$ python3 -q
>>> import numpy as np
>>> np.set_printoptions(precision=2, suppress=True, linewidth=120, floatmode="fixed")
>>> tidy = lambda a: np.round(a, 2) + 0
>>> mat = np.load("arr.npy")
>>> mat
array([[8, 1, 1, 6, 9, 4, 2],
       [0, 7, 0, 2, 2, 7, 6],
       [0, 0, 6, 4, 2, 8, 3],
       [0, 0, 0, 5, 4, 7, 6],
       [0, 0, 0, 0, 2, 5, 6],
       [0, 0, 0, 0, 0, 1, 7],
       [0, 0, 0, 0, 0, 0, 6]])
>>> x = np.array([1, -2, -1, 0, 2, -1, -1])
>>> target = mat @ x
>>> target
array([ 17, -23, -13,  -5,  -7,  -8,  -6])
>>> tidy(np.linalg.solve(mat.T, mat[2]))
array([0.00, 0.00, 1.00, 0.00, 0.00, 0.00, 0.00])
>>> tidy(np.linalg.solve(mat, target + mat[:, 5]))
array([ 1.00, -2.00, -1.00,  0.00,  2.00,  0.00, -1.00])
>>> print(tidy(np.linalg.solve(mat, mat[:, 2])))
[0.00 0.00 1.00 0.00 0.00 0.00 0.00]
>>> tidy(np.linalg.solve(mat, 4 * target))
array([ 4.00, -8.00, -4.00,  0.00,  8.00, -4.00, -4.00])
>>> rng = np.random.default_rng(4967)
>>> z = rng.permutation(7)
>>> print(z)
[3 1 6 4 2 0 5]
>>> A2 = mat[z][:, z]
>>> A2
array([[5, 0, 6, 4, 0, 0, 7],
       [2, 7, 6, 2, 0, 0, 7],
       [0, 0, 6, 0, 0, 0, 0],
       [0, 0, 6, 2, 0, 0, 5],
       [4, 0, 3, 2, 6, 0, 8],
       [6, 1, 2, 9, 1, 8, 4],
       [0, 0, 7, 0, 0, 0, 1]])
>>> tidy(np.sort(np.abs(np.linalg.eigvals(A2))))
array([1.00, 2.00, 5.00, 6.00, 6.00, 7.00, 8.00])
>>> np.trace(A2)
np.int64(35)
>>> np.allclose(A2, mat)
False
>>> A = np.load("out6.npy")
>>> tidy(A)
array([[0.50, 0.25, 0.00, 0.00, 0.00, 0.25, 0.00],
       [0.50, 0.50, 0.00, 0.00, 0.00, 0.00, 0.00],
       [0.00, 0.14, 0.29, 0.14, 0.14, 0.14, 0.14],
       [0.00, 0.00, 0.00, 1.00, 0.00, 0.00, 0.00],
       [0.33, 0.00, 0.33, 0.00, 0.33, 0.00, 0.00],
       [0.00, 0.00, 0.00, 0.25, 0.25, 0.25, 0.25],
       [0.00, 0.25, 0.00, 0.00, 0.25, 0.25, 0.25]])
>>> t = np.radians(135)
>>> R = np.eye(7)
>>> R[3, 3] = R[6, 6] = np.cos(t)
>>> R[3, 6], R[6, 3] = -np.sin(t), np.sin(t)
>>> tidy(R)
array([[ 1.00,  0.00,  0.00,  0.00,  0.00,  0.00,  0.00],
       [ 0.00,  1.00,  0.00,  0.00,  0.00,  0.00,  0.00],
       [ 0.00,  0.00,  1.00,  0.00,  0.00,  0.00,  0.00],
       [ 0.00,  0.00,  0.00, -0.71,  0.00,  0.00, -0.71],
       [ 0.00,  0.00,  0.00,  0.00,  1.00,  0.00,  0.00],
       [ 0.00,  0.00,  0.00,  0.00,  0.00,  1.00,  0.00],
       [ 0.00,  0.00,  0.00,  0.71,  0.00,  0.00, -0.71]])
>>> A2 = A @ R.T
>>> tidy(np.linalg.det(R)), tidy(np.trace(R))
(np.float64(1.0), np.float64(3.59))
>>> np.allclose(np.linalg.norm(A, axis=1), np.linalg.norm(A2, axis=1))
True
>>> np.allclose(A @ A.T, A2 @ A2.T)
True
>>> tidy(A2)
array([[ 0.50,  0.25,  0.00,  0.00,  0.00,  0.25,  0.00],
       [ 0.50,  0.50,  0.00,  0.00,  0.00,  0.00,  0.00],
       [ 0.00,  0.14,  0.29, -0.20,  0.14,  0.14,  0.00],
       [ 0.00,  0.00,  0.00, -0.71,  0.00,  0.00,  0.71],
       [ 0.33,  0.00,  0.33,  0.00,  0.33,  0.00,  0.00],
       [ 0.00,  0.00,  0.00, -0.35,  0.25,  0.25,  0.00],
       [ 0.00,  0.25,  0.00, -0.18,  0.25,  0.25, -0.18]])
>>> print(A @ np.ones(7))
[1.00 1.00 1.00 1.00 1.00 1.00 1.00]
>>> tidy(A.sum(axis=1))
array([1.00, 1.00, 1.00, 1.00, 1.00, 1.00, 1.00])
>>> tidy(np.sort(np.abs(np.linalg.eigvals(A)))[::-1])
array([1.00, 0.95, 0.56, 0.32, 0.28, 0.28, 0.06])
>>> p = np.eye(7)[3]
>>> for _ in range(6):
...     p = p @ A
...     print(p.round(2))
... 
[0.00 0.00 0.00 1.00 0.00 0.00 0.00]
[0.00 0.00 0.00 1.00 0.00 0.00 0.00]
[0.00 0.00 0.00 1.00 0.00 0.00 0.00]
[0.00 0.00 0.00 1.00 0.00 0.00 0.00]
[0.00 0.00 0.00 1.00 0.00 0.00 0.00]
[0.00 0.00 0.00 1.00 0.00 0.00 0.00]
>>> A2 = np.array([[4, 0, 0],
...     [0, 1, 2],
...     [5, 5, 4],
...     [0, 3, 2],
...     [0, 3, 1],
...     [1, 5, 4],
...     [3, 5, 5]])
>>> np.linalg.matrix_rank(A @ A2)
np.int64(3)
>>> tidy(np.einsum("ik,kj->ij", A, A2))
array([[2.25, 1.50, 1.50],
       [2.00, 0.50, 1.00],
       [2.00, 3.86, 3.14],
       [0.00, 3.00, 2.00],
       [3.00, 2.67, 1.67],
       [1.00, 4.00, 3.00],
       [1.00, 3.50, 3.00]])
>>> print(tidy(np.einsum("ij,ij->i", A, A)))
[0.38 0.50 0.18 1.00 0.33 0.25 0.25]
>>> tidy(np.einsum("ij->j", A))
array([1.33, 1.14, 0.62, 1.39, 0.98, 0.89, 0.64])
>>> tidy(np.linalg.norm(A))
np.float64(1.7)
>>> np.linalg.rank(A)
Traceback (most recent call last):
  File "<python-input-43>", line 1, in <module>
    np.linalg.rank(A)
    ^^^^^^^^^^^^^^
AttributeError: module 'numpy.linalg' has no attribute 'rank'
>>> np.unravel_index(np.abs(A).argmax(), A.shape)
(np.int64(3), np.int64(3))
>>> np.abs(A).max()
np.float64(1.0)
>>> tidy(A.sum(axis=1))
array([1.00, 1.00, 1.00, 1.00, 1.00, 1.00, 1.00])
>>> print(tidy(np.linalg.svd(A, compute_uv=False)))
[1.07 0.99 0.64 0.48 0.28 0.18 0.04]
>>> u, r1 = A[2], A[0]
>>> tidy(u @ r1)
np.float64(0.07)
>>> p = (u @ r1) / (u @ u) * u
>>> tidy(p)
array([0.00, 0.06, 0.11, 0.06, 0.06, 0.06, 0.06])
>>> print((r1 - p) @ u)
0.0
>>> m1 = np.load("m.npy")
>>> m1
array([[-1, -1, -2, -2],
       [-1,  2,  0, -1],
       [-2, -3, -2,  1],
       [ 3, -3,  1,  1]])
>>> tidy(np.linalg.det(m1.T))
np.float64(8.0)
>>> print(tidy(np.linalg.eigvals(m1).sum().real))
0.0
>>> tidy(np.poly(m1))
array([ 1.00,  0.00, -8.00, 11.00,  8.00])
>>> tidy(np.linalg.det(m1[::-1]))
np.float64(8.0)
>>> u = np.array([-7, 3, 0, -7])
>>> A2 = m1 + np.outer(u, np.eye(4)[1])
>>> np.linalg.matrix_rank(A2 - m1)
np.int64(1)
>>> tidy(np.linalg.det(A2) / np.linalg.det(m1)), tidy(1 + np.linalg.solve(m1, u)[1])
(np.float64(1.5), np.float64(1.5))
>>> np.linalg.matrix_rank(np.linalg.inv(A2) - np.linalg.inv(m1), tol=1e-8)
np.int64(1)
>>> np.prod(np.diag(mat)), tidy(np.linalg.det(mat))
(np.int64(20160), np.float64(20160.0))
>>> print(mat @ mat)
[[ 64  15  14  84 118 138 155]
 [  0  49   0  24  26  80 151]
 [  0   0  36  44  32  94 128]
 [  0   0   0  25  28  62 139]
 [  0   0   0   0   4  15  83]
 [  0   0   0   0   0   1  49]
 [  0   0   0   0   0   0  36]]
>>> np.linalg.matrix_rank(mat - mat[0, 0] * np.eye(7))
np.int64(6)
>>> print([int(np.linalg.matrix_rank(np.linalg.matrix_power(mat, p))) for p in range(1, 8)])
[7, 7, 7, 7, 7, 7, 7]
>>> tidy(np.sort(np.linalg.eigvals(mat)))
array([1.00, 2.00, 5.00, 6.00, 6.00, 7.00, 8.00])
>>> x = np.array([2, -2, -2, 1])
>>> a = np.maximum(m1 @ x, 0)
>>> tidy(np.tanh(m1 @ x))
array([ 0.96, -1.00,  1.00,  1.00])
>>> U, sv, Vt = np.linalg.svd(m1)
>>> np.argmax(sv[:-1] / (sv[1:] + 1e-6)) + 1
np.int64(3)
>>> print(tidy(sv))
[5.21 4.71 2.16 0.15]
>>> A2 = U[:, :3] @ np.diag(sv[:3]) @ Vt[:3]
>>> tidy(np.linalg.norm(m1 - A2, 2)), tidy(sv[3])
(np.float64(0.15), np.float64(0.15))
>>> np.linalg.matrix_rank(A2)
np.int64(3)
>>> F, _ = np.linalg.qr(np.array([[0.4, -1.4, 0.6], [-1.5, 0.1, 1.0], [0.4, 1.0, 1.4]]))
>>> tidy(F)
array([[-0.25, -0.79,  0.56],
       [ 0.94, -0.05,  0.35],
       [-0.25,  0.61,  0.75]])
>>> tidy(np.linalg.norm(F, axis=0))
array([1.00, 1.00, 1.00])
>>> tidy(F.T @ F)
array([[1.00, 0.00, 0.00],
       [0.00, 1.00, 0.00],
       [0.00, 0.00, 1.00]])
>>> tidy(np.linalg.eigvals(F).sum().real)
np.float64(0.45)
>>> tidy(np.poly(F))
array([ 1.00, -0.45,  0.45, -1.00])
>>> tidy(np.linalg.det(2 * F)), tidy(np.linalg.det(F))
(np.float64(8.0), np.float64(1.0))
>>> x = np.array([2, -1, 2])
>>> print(tidy(F.T @ (F @ x)))
[ 2.00 -1.00  2.00]
>>> tidy(np.sort(np.abs(np.degrees(np.angle(np.linalg.eigvals(F))))))
array([  0.00, 105.85, 105.85])
>>> print(3 - np.linalg.matrix_rank(F - np.eye(3), tol=1e-8))
1
>>> tidy(np.linalg.inv(F))
array([[-0.25,  0.94, -0.25],
       [-0.79, -0.05,  0.61],
       [ 0.56,  0.35,  0.75]])
>>> tidy(np.linalg.norm(x)), tidy(np.linalg.norm(F @ x))
(np.float64(3.0), np.float64(3.0))
>>> tidy(np.abs(np.linalg.eigvals(F)))
array([1.00, 1.00, 1.00])
>>> Q, evecs = np.linalg.qr(F[:, :1])[0], np.linalg.qr(F[:, 1:])[0]
>>> sv = np.linalg.svd(Q.T @ evecs, compute_uv=False)
>>> tidy(sv)
array([0.00])
>>> tidy(np.linalg.norm(Q @ Q.T - evecs @ evecs.T, 2))
np.float64(1.0)
>>> data = np.load("run2.npy")
>>> data
array([[0, 0, 0, 0, 0],
       [2, 0, 0, 0, 0],
       [0, 0, 0, 2, 1],
       [0, 0, 0, 2, 0],
       [0, 0, 0, 2, 2]])
>>> np.linalg.matrix_power(data, 3)
array([[ 0,  0,  0,  0,  0],
       [ 0,  0,  0,  0,  0],
       [ 0,  0,  0, 16,  4],
       [ 0,  0,  0,  8,  0],
       [ 0,  0,  0, 24,  8]])
>>> tidy(np.abs(np.linalg.eigvals(data)).max())
np.float64(2.0)
>>> data.inv()
Traceback (most recent call last):
  File "<python-input-100>", line 1, in <module>
    data.inv()
    ^^^^^^^^
AttributeError: 'numpy.ndarray' object has no attribute 'inv'
>>> np.allclose(data @ data.T, data.T @ data)
False
>>> A2 = np.array([[0, -3], [-1, -3]])
>>> Z = np.kron(A2, data)
>>> print(Z)
[[ 0  0  0  0  0  0  0  0  0  0]
 [ 0  0  0  0  0 -6  0  0  0  0]
 [ 0  0  0  0  0  0  0  0 -6 -3]
 [ 0  0  0  0  0  0  0  0 -6  0]
 [ 0  0  0  0  0  0  0  0 -6 -6]
 [ 0  0  0  0  0  0  0  0  0  0]
 [-2  0  0  0  0 -6  0  0  0  0]
 [ 0  0  0 -2 -1  0  0  0 -6 -3]
 [ 0  0  0 -2  0  0  0  0 -6  0]
 [ 0  0  0 -2 -2  0  0  0 -6 -6]]
>>> Z.shape
(10, 10)
>>> U, sv, Vt = np.linalg.svd(data)
>>> evecs = Vt[:(sv > 1e-8).sum()]
>>> x = data[3] + 5 * data[0] + rng.integers(2) * np.eye(5)[1]
>>> x
array([0.00, 0.00, 0.00, 2.00, 0.00])
>>> tidy(evecs.T @ evecs)
array([[1.00, 0.00, 0.00, 0.00, 0.00],
       [0.00, 0.00, 0.00, 0.00, 0.00],
       [0.00, 0.00, 0.00, 0.00, 0.00],
       [0.00, 0.00, 0.00, 1.00, 0.00],
       [0.00, 0.00, 0.00, 0.00, 1.00]])
>>> np.allclose(evecs.T @ evecs @ x, x)
True
>>> np.linalg.matrix_rank(data, rtol=0.1)
np.int64(3)
>>> tidy(np.linalg.norm(data, 2) / np.linalg.norm(data))
np.float64(0.86)
>>> np.argsort(-np.linalg.norm(data, axis=0).round(6), kind="stable")[:3]
array([3, 4, 0])
>>> M = np.load("x.npy")
>>> M
array([[ -7, -63,  -7,  -2, -18,  -2],
       [ 14,  63, -56,   4,  18, -16],
       [ 21, -63,  -7,   6, -18,  -2],
       [ -3, -27,  -3,  -7, -63,  -7],
       [  6,  27, -24,  14,  63, -56],
       [  9, -27,  -3,  21, -63,  -7]])
>>> A2 = np.array([[1, -2, -1],
...     [-3, 1, 0],
...     [-2, -2, -3],
...     [0, 1, -3],
...     [-2, 1, -2],
...     [0, -1, 1]])
>>> np.einsum("ij->j", M)
array([  40,  -90, -100,   36,  -81,  -90])
>>> np.linalg.matrix_rank(M @ A2)
np.int64(3)
